In [1]: import numpy as np

In [2]: from numpy import linalg as LA

In [3]: np.set_printoptions(suppress=True, linewidth=120)

In [4]: m1 = np.vander(np.arange(4) - 2, 4, increasing=True)

In [5]: print(m1)
[[ 1 -2  4 -8]
 [ 1 -1  1 -1]
 [ 1  0  0  0]
 [ 1  1  1  1]]

In [6]: # row 0 dominates

In [7]: x0 = np.array([-2, -1, 2, 1])

In [8]: a = np.maximum(m1 @ x0, 0)

In [9]: print(a)
[0 0 0 0]

In [10]: print(m1.T @ a)
[0 0 0 0]

In [11]: print(np.round(np.tanh(m1 @ x0), 1))
[ 0.  0. -1.  0.]

In [12]: print(np.flatnonzero(a > 1e-9))
[]

In [13]: K = np.loadtxt("layer4.csv", delimiter=",")

In [14]: print(K)
[[ 1. -1.  1. -1.  1. -1.  1. -1.]
 [ 1. -1. -1.  1.  1. -1. -1.  1.]]

In [15]: # column 4 repeats column 0

In [16]: Y = K / LA.norm(K, axis=1, keepdims=True)

In [17]: cov = Y @ Y.T

In [18]: print((np.abs(cov) > 0.9).astype(int))
[[1 0]
 [0 1]]

In [19]: print(cov[0].round(1) + 0)
[1. 0.]

In [20]: print(np.argwhere(np.triu(np.abs(cov) > 0.95, 1)))
[]

In [21]: print((cov - 2 * np.eye(2)).round(6).argmax(axis=1))
[1 0]

In [22]: x0 = np.array([0, 1, 1, 1, 2, 0, 2, 2])

In [23]: print(LA.norm(K @ x0) <= LA.norm(K, 2) * LA.norm(x0) + 1e-9)
True

In [24]: print((K @ x0).argmax())
0

In [25]: left, sv, VT = LA.svd(K, full_matrices=False)

In [26]: print(left.T @ left)
[[1. 0.]
 [0. 1.]]

In [27]: print(np.allclose(left * sv @ VT, K))
True

In [28]: print(np.sqrt((sv ** 2).sum()), round(LA.norm(K), 1))
4.0 4.0

In [29]: print(np.cumsum(sv ** 2) / np.sum(sv ** 2))
[0.5 1. ]

In [30]: print(left.shape, sv.shape, VT.shape)
(2, 2) (2,) (2, 8)

In [31]: print(np.round(left.T @ K @ VT.T, 1) + 0)
[[2.8 0. ]
 [0.  2.8]]

In [32]: print(round(float(LA.norm(K)), 1))
4.0

In [33]: print(K - K[0])
[[ 0.  0.  0.  0.  0.  0.  0.  0.]
 [ 0.  0. -2.  2.  0.  0. -2.  2.]]

In [34]: print(K.mean(axis=0))
[ 1. -1.  0.  0.  1. -1.  0.  0.]

In [35]: print(K.sum(axis=0))
[ 2. -2.  0.  0.  2. -2.  0.  0.]

In [36]: print(K.shape)
(2, 8)

In [37]: print(np.abs(K).max())
1.0

In [38]: print(np.unravel_index(np.abs(K).argmax(), K.shape))
(np.int64(0), np.int64(0))

In [39]: print(np.count_nonzero(K))
16

In [40]: print(K.sum(axis=1))
[0. 0.]
